In [1]: import numpy as np

In [2]: np.set_printoptions(suppress=True, linewidth=160)

In [3]: rnd = lambda a: np.round(a, 3) + 0

In [4]: data = np.load("block1.npy")

In [5]: data
Out[5]: 
array([[-2,  0,  2, -2, -1,  1,  2,  3, -3, -3,  0],
       [ 0,  1, -2, -3,  0,  3,  3,  3, -3,  1,  2],
       [ 0,  0, -1,  2,  2, -2, -2, -2,  3, -3, -3],
       [ 0,  0,  0,  3,  3, -1, -3, -2, -2, -1, -1],
       [ 0,  0,  0,  0, -1, -3,  3,  1, -3, -2, -3],
       [ 0,  0,  0,  0,  0, -3, -1, -2,  0, -3,  0],
       [ 0,  0,  0,  0,  0,  0, -3,  1,  3, -2,  3],
       [ 0,  0,  0,  0,  0,  0,  0,  0,  3,  0,  3],
       [ 0,  0,  0,  0,  0,  0,  0,  0, -1,  1,  2],
       [ 0,  0,  0,  0,  0,  0,  0,  0,  0, -3,  3],
       [ 0,  0,  0,  0,  0,  0,  0,  0,  0,  0, -2]])

In [6]: # rows and columns are dependent

In [7]: Uu, sv, Vt = np.linalg.svd(data)

In [8]: evecs = Vt[:(sv > 1e-8).sum()]

In [9]: rng = np.random.default_rng(12934)

In [10]: vec = data[5] + -1 * data[1] + rng.integers(2) * np.eye(11)[2]

In [11]: vec
Out[11]: array([ 0., -1.,  3.,  3.,  0., -6., -4., -5.,  3., -4., -2.])

In [12]: rnd(np.linalg.norm(vec - evecs.T @ evecs @ vec))
Out[12]: np.float64(0.028)

In [13]: np.allclose(evecs.T @ evecs @ vec, vec)
Out[13]: False

In [14]: np.linalg.matrix_rank(np.vstack([data, vec]))
Out[14]: np.int64(11)

In [15]: [round(float(x), 3) for x in np.linalg.svd(data, compute_uv=False)[:3]]
Out[15]: [11.726, 9.107, 7.045]

In [16]: np.linalg.matrix_rank(data, rtol=0.1)
Out[16]: np.int64(8)

In [17]: Uu, sv, Vt = np.linalg.svd(data, full_matrices=False)

In [18]: (sv > 1e-8).sum()
Out[18]: np.int64(10)

In [19]: rnd(np.abs(Vt[0]))
Out[19]: array([0.064, 0.05 , 0.01 , 0.391, 0.221, 0.334, 0.49 , 0.432, 0.421, 0.2  , 0.191])

In [20]: rnd(Uu.T @ data @ Vt.T)
Out[20]: 
array([[11.726,  0.   ,  0.   ,  0.   ,  0.   ,  0.   ,  0.   ,  0.   ,  0.   ,  0.   ,  0.   ],
       [ 0.   ,  9.107,  0.   ,  0.   ,  0.   ,  0.   ,  0.   ,  0.   ,  0.   ,  0.   ,  0.   ],
       [ 0.   ,  0.   ,  7.045,  0.   ,  0.   ,  0.   ,  0.   ,  0.   ,  0.   ,  0.   ,  0.   ],
       [ 0.   ,  0.   ,  0.   ,  5.078,  0.   ,  0.   ,  0.   ,  0.   ,  0.   ,  0.   ,  0.   ],
       [ 0.   ,  0.   ,  0.   ,  0.   ,  3.788,  0.   ,  0.   ,  0.   ,  0.   ,  0.   ,  0.   ],
       [ 0.   ,  0.   ,  0.   ,  0.   ,  0.   ,  3.4  ,  0.   ,  0.   ,  0.   ,  0.   ,  0.   ],
       [ 0.   ,  0.   ,  0.   ,  0.   ,  0.   ,  0.   ,  1.806,  0.   ,  0.   ,  0.   ,  0.   ],
       [ 0.   ,  0.   ,  0.   ,  0.   ,  0.   ,  0.   ,  0.   ,  1.727,  0.   ,  0.   ,  0.   ],
       [ 0.   ,  0.   ,  0.   ,  0.   ,  0.   ,  0.   ,  0.   ,  0.   ,  0.973,  0.   ,  0.   ],
       [ 0.   ,  0.   ,  0.   ,  0.   ,  0.   ,  0.   ,  0.   ,  0.   ,  0.   ,  0.2  ,  0.   ],
       [ 0.   ,  0.   ,  0.   ,  0.   ,  0.   ,  0.   ,  0.   ,  0.   ,  0.   ,  0.   ,  0.   ]])

In [21]: rnd(sv)
Out[21]: array([11.726,  9.107,  7.045,  5.078,  3.788,  3.4  ,  1.806,  1.727,  0.973,  0.2  ,  0.   ])

In [22]: rnd(sv / sv[0])
Out[22]: array([1.   , 0.777, 0.601, 0.433, 0.323, 0.29 , 0.154, 0.147, 0.083, 0.017, 0.   ])
